$ python -q
>>> import numpy as np
>>> from numpy import linalg as LA
>>> np.set_printoptions(precision=2, suppress=True, linewidth=140)
>>> Y = np.array([[-2, 3], [-2, 3]])
>>> K = np.tile(Y, (2, 2))
>>> print(K)
[[-2  3 -2  3]
 [-2  3 -2  3]
 [-2  3 -2  3]
 [-2  3 -2  3]]
>>> print(LA.matrix_rank(K, rtol=0.1))
1
>>> print([round(float(x), 2) for x in LA.svd(K, compute_uv=False)[:3]])
[10.2, 0.0, 0.0]
>>> print(LA.cond(K) > 100)
True
>>> print(np.round(LA.norm(K, 2) / LA.norm(K), 2))
1.0
>>> print(np.round(np.poly(K), 2) + 0)
[ 1. -2.  0.  0.  0.]
>>> print(np.round(LA.det(2 * K), 2), np.round(LA.det(K), 2))
0.0 0.0
>>> print(round(float(LA.det(K[::-1])), 2))
0.0
>>> print(round(float(LA.eigvals(K).sum().real), 2))
2.0
>>> print(np.einsum("ii->", K))
2
>>> print(LA.lstsq(K[:-1].T, K[-1])[2])
1
>>> print(K @ LA.pinv(K) @ K)
[[-2.  3. -2.  3.]
 [-2.  3. -2.  3.]
 [-2.  3. -2.  3.]
 [-2.  3. -2.  3.]]
>>> print(round(np.trace(LA.pinv(K) @ K), 2))
1.0
>>> print(np.unique(K.round(6), axis=0).shape)
(1, 4)
>>> print(np.allclose(K[:-1].T @ LA.lstsq(K[:-1].T, K[-1])[0], K[-1]))
True
>>> rank = LA.matrix_rank(K)
>>> print(rank)
1
>>> ns = LA.svd(K)[2][rank:].T
>>> print(ns @ ns.T)
[[ 0.85  0.23 -0.15  0.23]
 [ 0.23  0.65  0.23 -0.35]
 [-0.15  0.23  0.85  0.23]
 [ 0.23 -0.35  0.23  0.65]]
>>> print(np.allclose(K @ ns, 0))
True
>>> M = np.loadtxt("sample13.csv", delimiter=",")
>>> print(M)
[[ 9.96 10.05 24.99]
 [ 7.94  8.01 20.07]
 [ 0.03 -0.02 -0.01]
 [ 4.06  4.04 10.02]]
>>> proj = M @ LA.solve(M.T @ M, M.T)
>>> print(proj)
[[ 0.83  0.1  -0.28  0.24]
 [ 0.1   0.94  0.16 -0.13]
 [-0.28  0.16  0.55  0.38]
 [ 0.24 -0.13  0.38  0.68]]
>>> print(np.allclose(proj @ proj, proj))
True
>>> print(round(float(np.trace(proj)), 2))
3.0
>>> x = np.array([1, 2, 2])
>>> print(M @ (2 * x))
[160.09 128.2   -0.08  64.38]
>>> print(np.sign((M @ x).round(6)))
[ 1.  1. -1.  1.]
>>> print(M @ x)
[80.04 64.1  -0.04 32.19]
>>> print(M @ np.eye(3)[1])
[10.05  8.01 -0.02  4.04]
>>> left, s, Vh = LA.svd(M)
>>> print(s)
[38.58  0.09  0.04]
>>> Y = left[:, :1] @ np.diag(s[:1]) @ Vh[:1]
>>> print(np.round(LA.norm(M - Y) / LA.norm(M), 2))
0.0
>>> print(LA.matrix_rank(M, rtol=0.05))
1
>>> left, s, Vh = LA.svd(M, full_matrices=False)
>>> print((s > 1e-8).sum())
3
>>> print(np.round(Vh @ Vh.T, 2) + 0)
[[1. 0. 0.]
 [0. 1. 0.]
 [0. 0. 1.]]
>>> print(np.round(left.T @ M @ Vh.T, 2) + 0)
[[38.58  0.    0.  ]
 [ 0.    0.09  0.  ]
 [ 0.    0.    0.04]]
>>> print(np.abs(left[:, 0]).round(6).argmax())
0
>>> print(np.allclose(left * s @ Vh, M))
True
>>> print(np.round(left.T @ left, 2) + 0)
[[1. 0. 0.]
 [0. 1. 0.]
 [0. 0. 1.]]
>>> print(round(np.sqrt((s ** 2).sum()), 2), np.round(LA.norm(M), 2))
38.58 38.58
>>> O = M.astype(float).copy()
>>> for j in range(3):
...     O[:, j] -= O[:, :j] @ (O[:, :j].T @ O[:, j])
...     O[:, j] /= LA.norm(O[:, j])
... 
>>> print(np.round(O.T @ M, 2) + 0)
[[13.37 13.47 33.58]
 [ 0.    0.07  0.19]
 [ 0.    0.    0.15]]
>>> Z = np.array([[7, 2, 8], [1, 8, 8]])
>>> rng = np.random.default_rng(434)
>>> X = rng.normal(size=(23, 2)) @ Z + np.array([2, 9, -3])
>>> print(X)
[[ -8.35  12.68  -8.94]
 [-15.63  -9.53 -35.14]
 [  3.59  18.1    6.5 ]
 [ 17.08  22.15  22.09]
 [ 11.02   0.24  -2.77]
 [ -9.74   1.8  -19.83]
 [  2.21  -4.37 -14.7 ]
 [  0.75   6.3   -6.51]
 [  4.05  13.9    3.18]
 [ -4.25   2.81 -14.06]
 [  5.7   10.74   1.84]
 [ 12.42  14.1   10.79]
 [  5.54  18.61   8.7 ]
 [ 15.05  15.95  14.78]
 [ -0.34  19.14   3.93]
 [ -0.66  12.57  -2.19]
 [ 22.27  20.68  25.4 ]
 [ 10.97   0.27  -2.79]
 [ -3.43   3.36 -12.84]
 [ 17.17  10.1   11.46]
 [ 10.31  20.72  14.8 ]
 [ 16.56  14.54  14.87]
 [  6.41  22.27  12.72]]
>>> x = np.array([1, 0, 5])
>>> target = X @ x
>>> print(np.round(LA.solve(X.T @ X, X.T @ target), 2) + 0)
[1. 0. 5.]
>>> target = target + 0.3 * rng.normal(size=23)
>>> print(target)
[ -52.89 -192.01   36.19  127.14   -3.13 -109.6   -71.43  -32.19   20.21  -74.53   14.6    66.93   49.07   89.3    20.05  -11.35  149.24
   -3.24  -68.44   74.92   84.16   91.35   69.66]
>>> c, *_ = LA.lstsq(X, target)
>>> print(np.round(LA.norm(target - X @ c), 2))
1.7
>>> print(c.round())
[ 1. -0.  5.]
